$ python3 -q
>>> import numpy as np
>>> from numpy import linalg as LA
>>> np.set_printoptions(precision=2, suppress=True, linewidth=200, floatmode="fixed")
>>> m1 = np.array([[-0.5, -0.4, -0.8, 2.0],
...     [0.0, 0.0, -1.1, -0.5],
...     [-0.8, -0.2, 0.4, -0.2],
...     [-0.4, -0.6, -1.0, 1.8],
...     [-1.7, -0.1, -0.1, 3.0],
...     [1.3, 0.0, 1.3, -0.1],
...     [-0.2, -1.2, 0.7, -0.3],
...     [-0.6, -0.2, 0.4, -0.9],
...     [1.1, -1.0, -2.2, -0.4],
...     [-1.0, 0.6, -1.3, -0.3],
...     [0.7, -0.8, 0.7, 0.6],
...     [-0.3, 1.2, -0.8, 0.0],
...     [-1.9, -0.5, -0.2, -2.9],
...     [-1.3, -0.3, -0.4, -0.2],
...     [0.9, 2.8, -0.1, 1.4],
...     [-0.3, -0.2, -1.3, -0.7],
...     [0.3, 0.8, 1.6, 0.5]])
>>> m1[6] *= 5
>>> m1
array([[-0.50, -0.40, -0.80,  2.00],
       [ 0.00,  0.00, -1.10, -0.50],
       [-0.80, -0.20,  0.40, -0.20],
       [-0.40, -0.60, -1.00,  1.80],
       [-1.70, -0.10, -0.10,  3.00],
       [ 1.30,  0.00,  1.30, -0.10],
       [-1.00, -6.00,  3.50, -1.50],
       [-0.60, -0.20,  0.40, -0.90],
       [ 1.10, -1.00, -2.20, -0.40],
       [-1.00,  0.60, -1.30, -0.30],
       [ 0.70, -0.80,  0.70,  0.60],
       [-0.30,  1.20, -0.80,  0.00],
       [-1.90, -0.50, -0.20, -2.90],
       [-1.30, -0.30, -0.40, -0.20],
       [ 0.90,  2.80, -0.10,  1.40],
       [-0.30, -0.20, -1.30, -0.70],
       [ 0.30,  0.80,  1.60,  0.50]])
>>> q, r_ = LA.qr(m1)
>>> q.shape, r_.shape
((17, 4), (4, 4))
>>> np.abs(np.diag(r_))
array([4.01, 6.67, 4.62, 5.29])
>>> r_
array([[ 4.01,  2.10, -0.03,  0.73],
       [ 0.00, -6.67,  2.82, -1.68],
       [ 0.00,  0.00, -4.62,  0.06],
       [ 0.00,  0.00,  0.00, -5.29]])
>>> np.allclose(r_.T @ r_, m1.T @ m1)
True
>>> np.round(abs(r_[0, 0]), 2), round(LA.norm(m1[:, 0]), 2)
(np.float64(4.01), np.float64(4.01))
>>> proj = m1 @ LA.solve(m1.T @ m1, m1.T)
>>> np.round(proj @ m1[:, 0], 2) + 0
array([-0.50,  0.00, -0.80, -0.40, -1.70,  1.30, -1.00, -0.60,  1.10, -1.00,  0.70, -0.30, -1.90, -1.30,  0.90, -0.30,  0.30])
>>> LA.matrix_rank(np.eye(17) - proj)
np.int64(13)
>>> U, sv, Vh = LA.svd(m1, full_matrices=False)
>>> np.cumsum(sv ** 2) / np.sum(sv ** 2)
array([0.53, 0.75, 0.91, 1.00])
>>> np.round(U.T @ m1 @ Vh.T, 2) + 0
array([[8.18, 0.00, 0.00, 0.00],
       [0.00, 5.16, 0.00, 0.00],
       [0.00, 0.00, 4.49, 0.00],
       [0.00, 0.00, 0.00, 3.44]])
>>> np.round(Vh @ Vh.T, 2) + 0
array([[1.00, 0.00, 0.00, 0.00],
       [0.00, 1.00, 0.00, 0.00],
       [0.00, 0.00, 1.00, 0.00],
       [0.00, 0.00, 0.00, 1.00]])
>>> sv / sv[0]
array([1.00, 0.63, 0.55, 0.42])
>>> round(np.sqrt((sv ** 2).sum()), 2), np.round(LA.norm(m1), 2)
(np.float64(11.21), np.float64(11.21))
>>> Y = np.array([[2, 3, 2, 2]])
>>> W0 = Y.T @ Y
>>> W0
array([[4, 6, 4, 4],
       [6, 9, 6, 6],
       [4, 6, 4, 4],
       [4, 6, 4, 4]])
>>> np.allclose(W0[:-1].T @ LA.lstsq(W0[:-1].T, W0[-1])[0], W0[-1])
True
>>> round(np.trace(LA.pinv(W0) @ W0), 2)
np.float64(1.0)
>>> LA.lstsq(W0[:-1].T, W0[-1])[2]
np.int32(1)
>>> ev, V = LA.eigh(W0)
>>> vec = np.array([-1, 2, -3, -3])
>>> V * np.abs(ev) @ V.T
array([[4.00, 6.00, 4.00, 4.00],
       [6.00, 9.00, 6.00, 6.00],
       [4.00, 6.00, 4.00, 4.00],
       [4.00, 6.00, 4.00, 4.00]])
>>> round(float(vec @ W0 @ vec / (vec @ vec)), 2), np.round(ev[0], 2), ev[-1]
(2.78, np.float64(-0.0), np.float64(21.0))
>>> np.abs(W0).sum(axis=1).max(), np.abs(ev).max()
(np.int64(27), np.float64(21.0))
>>> vec @ W0 @ vec
np.int64(64)
>>> V * np.maximum(ev, 0) @ V.T
array([[4.00, 6.00, 4.00, 4.00],
       [6.00, 9.00, 6.00, 6.00],
       [4.00, 6.00, 4.00, 4.00],
       [4.00, 6.00, 4.00, 4.00]])
>>> np.round(LA.eigvalsh(W0[1:, 1:]), 2) + 0
array([ 0.00,  0.00, 17.00])
>>> W0.sum(axis=1)
array([18, 27, 18, 18])
>>> W0.shape
(4, 4)
>>> round(LA.norm(W0), 2)
np.float64(21.0)
>>> np.diff(W0, axis=0)
array([[ 2,  3,  2,  2],
       [-2, -3, -2, -2],
       [ 0,  0,  0,  0]])
>>> np.round(LA.svd(W0, compute_uv=False), 2) + 0
array([21.00,  0.00,  0.00,  0.00])
>>> def softmax(z):
...     e = np.exp(z - z.max(axis=-1, keepdims=True))
...     return e / e.sum(axis=-1, keepdims=True)
... 
>>> np.round(softmax(10 * m1[16]), 2) + 0
array([0.00, 0.00, 1.00, 0.00])
>>> softmax(m1).sum(axis=1)
array([1.00, 1.00, 1.00, 1.00, 1.00, 1.00, 1.00, 1.00, 1.00, 1.00, 1.00, 1.00, 1.00, 1.00, 1.00, 1.00, 1.00])
>>> softmax(m1[16])
array([0.13, 0.22, 0.49, 0.16])
>>> softmax(m1[16] + 4)
array([0.13, 0.22, 0.49, 0.16])
>>> scores = m1 @ m1.T / np.sqrt(4)
>>> softmax(scores).round(6).argmax(axis=1)
array([ 4,  8,  6,  4,  4,  6,  6,  6,  8,  9,  6, 14, 12, 12, 14,  8, 16])
>>> softmax(scores)[16] @ m1
array([0.19, 0.45, 0.62, 0.55])
>>> rng = np.random.default_rng(910)
>>> labels = rng.permutation(4)
>>> labels
array([1, 0, 3, 2])
>>> Y = W0[labels][:, labels]
>>> np.trace(Y)
np.int64(21)
>>> np.round(np.sort(np.abs(LA.eigvals(Y))), 2) + 0
array([ 0.00,  0.00,  0.00, 21.00])
>>> np.allclose(Y, W0)
False
>>> Y = np.array([[2, 0, -2, 0, 2, 0, 2, 1, -2],
...     [2, -1, -1, -1, -2, 2, 2, 1, -2],
...     [-1, 0, -1, 1, -2, -1, -1, 2, -2],
...     [1, -2, 2, 1, 1, 0, 0, 2, -1],
...     [-1, -1, -2, -2, -1, -1, 0, 0, -1],
...     [0, -2, -2, 0, 2, 0, -2, 1, -1],
...     [2, -1, 2, 0, -1, -2, 1, -1, 2],
...     [1, 2, 0, 0, 0, 0, 1, 1, -2],
...     [0, 2, -1, 2, -1, -2, 2, 2, 0]])
>>> A = np.triu(Y, 1)
>>> A
array([[ 0,  0, -2,  0,  2,  0,  2,  1, -2],
       [ 0,  0, -1, -1, -2,  2,  2,  1, -2],
       [ 0,  0,  0,  1, -2, -1, -1,  2, -2],
       [ 0,  0,  0,  0,  1,  0,  0,  2, -1],
       [ 0,  0,  0,  0,  0, -1,  0,  0, -1],
       [ 0,  0,  0,  0,  0,  0, -2,  1, -1],
       [ 0,  0,  0,  0,  0,  0,  0, -1,  2],
       [ 0,  0,  0,  0,  0,  0,  0,  0, -2],
       [ 0,  0,  0,  0,  0,  0,  0,  0,  0]])
>>> U, sv, Vh = LA.svd(A)
>>> sv.round(2) + 0
array([5.90, 4.36, 3.60, 1.88, 1.62, 0.97, 0.47, 0.00, 0.00])
>>> Y = U[:, :7] @ np.diag(sv[:7]) @ Vh[:7]
>>> LA.matrix_rank(A, rtol=0.05)
np.int64(7)
>>> round(float(LA.norm(A - Y) / LA.norm(A)), 2)
0.0
>>> np.round(LA.norm(A - Y, 2), 2), round(float(sv[7]), 2)
(np.float64(0.0), 0.0)
>>> U, sv, Vh = LA.svd(A)
>>> V = Vh[:(sv > 1e-8).sum()]
>>> vec = A[2] + 4 * A[7] + rng.integers(2) * np.eye(9)[8]
>>> vec
array([ 0.00,  0.00,  0.00,  1.00, -2.00, -1.00, -1.00,  2.00, -9.00])
>>> np.round(V.T @ V, 2) + 0
array([[0.00, 0.00, 0.00, 0.00, 0.00, 0.00, 0.00, 0.00, 0.00],
       [0.00, 0.00, 0.00, 0.00, 0.00, 0.00, 0.00, 0.00, 0.00],
       [0.00, 0.00, 1.00, 0.00, 0.00, 0.00, 0.00, 0.00, 0.00],
       [0.00, 0.00, 0.00, 1.00, 0.00, 0.00, 0.00, 0.00, 0.00],
       [0.00, 0.00, 0.00, 0.00, 1.00, 0.00, 0.00, 0.00, 0.00],
       [0.00, 0.00, 0.00, 0.00, 0.00, 1.00, 0.00, 0.00, 0.00],
       [0.00, 0.00, 0.00, 0.00, 0.00, 0.00, 1.00, 0.00, 0.00],
       [0.00, 0.00, 0.00, 0.00, 0.00, 0.00, 0.00, 1.00, 0.00],
       [0.00, 0.00, 0.00, 0.00, 0.00, 0.00, 0.00, 0.00, 1.00]])
>>> np.allclose(V.T @ V @ vec, vec)
True
>>> u = np.array([0, 0])
>>> np.correlate(A[1], A[0], "full")
array([ 0,  0,  2,  1,  1, -8, -8,  2,  7,  6,  4, -2, -8, -2,  4,  0,  0])
>>> np.polyval(u, A[1])
array([0, 0, 0, 0, 0, 0, 0, 0, 0])
>>> np.abs(A).max()
np.int64(2)
>>> round(LA.norm(A), 2)
np.float64(8.6)
>>> A.sum(axis=0)
array([ 0,  0, -3,  0, -1,  0,  1,  6, -9])
>>> A.mean(axis=0)
array([ 0.00,  0.00, -0.33,  0.00, -0.11,  0.00,  0.11,  0.67, -1.00])
>>> A - A[0]
array([[ 0,  0,  0,  0,  0,  0,  0,  0,  0],
       [ 0,  0,  1, -1, -4,  2,  0,  0,  0],
       [ 0,  0,  2,  1, -4, -1, -3,  1,  0],
       [ 0,  0,  2,  0, -1,  0, -2,  1,  1],
       [ 0,  0,  2,  0, -2, -1, -2, -1,  1],
       [ 0,  0,  2,  0, -2,  0, -4,  0,  1],
       [ 0,  0,  2,  0, -2,  0, -2, -2,  4],
       [ 0,  0,  2,  0, -2,  0, -2, -1,  0],
       [ 0,  0,  2,  0, -2,  0, -2, -1,  2]])
>>> K = np.loadtxt("x.csv", delimiter=",")
>>> K
array([[ 1.00, -1.00, -1.00,  1.00,  1.00, -1.00, -1.00,  1.00],
       [ 1.00,  1.00,  1.00,  1.00, -1.00, -1.00, -1.00, -1.00],
       [ 1.00, -1.00,  1.00, -1.00, -1.00,  1.00, -1.00,  1.00]])
>>> u, v = K[0], K[2]
>>> u @ u
np.float64(8.0)
>>> p = (u @ v) / (u @ u) * u
>>> (v - p) @ u
np.float64(0.0)
>>> LA.matrix_rank(np.outer(u, v))
np.int64(1)
>>> np.round(LA.norm(u + v) ** 2 + LA.norm(u - v) ** 2, 2)
np.float64(32.0)
>>> mat = np.array([[-7, 0, 1, 0, 5, 5],
...     [-3, 3, 8, 7, -4, -4],
...     [-6, 5, -1, -1, -9, 8],
...     [-1, 7, -5, 8, -2, 4],
...     [8, 4, -6, -5, -4, 3],
...     [-6, -8, -7, 9, -3, -9]])
>>> mat
array([[-7,  0,  1,  0,  5,  5],
       [-3,  3,  8,  7, -4, -4],
       [-6,  5, -1, -1, -9,  8],
       [-1,  7, -5,  8, -2,  4],
       [ 8,  4, -6, -5, -4,  3],
       [-6, -8, -7,  9, -3, -9]])
>>> U, sv, Vh = LA.svd(A, full_matrices=False)
>>> np.abs(Vh[0])
array([0.00, 0.00, 0.25, 0.02, 0.12, 0.10, 0.23, 0.49, 0.79])
>>> np.cumsum(sv ** 2) / np.sum(sv ** 2)
array([0.47, 0.73, 0.90, 0.95, 0.98, 1.00, 1.00, 1.00, 1.00])
>>> np.round(U.T @ U, 2) + 0
array([[1.00, 0.00, 0.00, 0.00, 0.00, 0.00, 0.00, 0.00, 0.00],
       [0.00, 1.00, 0.00, 0.00, 0.00, 0.00, 0.00, 0.00, 0.00],
       [0.00, 0.00, 1.00, 0.00, 0.00, 0.00, 0.00, 0.00, 0.00],
       [0.00, 0.00, 0.00, 1.00, 0.00, 0.00, 0.00, 0.00, 0.00],
       [0.00, 0.00, 0.00, 0.00, 1.00, 0.00, 0.00, 0.00, 0.00],
       [0.00, 0.00, 0.00, 0.00, 0.00, 1.00, 0.00, 0.00, 0.00],
       [0.00, 0.00, 0.00, 0.00, 0.00, 0.00, 1.00, 0.00, 0.00],
       [0.00, 0.00, 0.00, 0.00, 0.00, 0.00, 0.00, 1.00, 0.00],
       [0.00, 0.00, 0.00, 0.00, 0.00, 0.00, 0.00, 0.00, 1.00]])
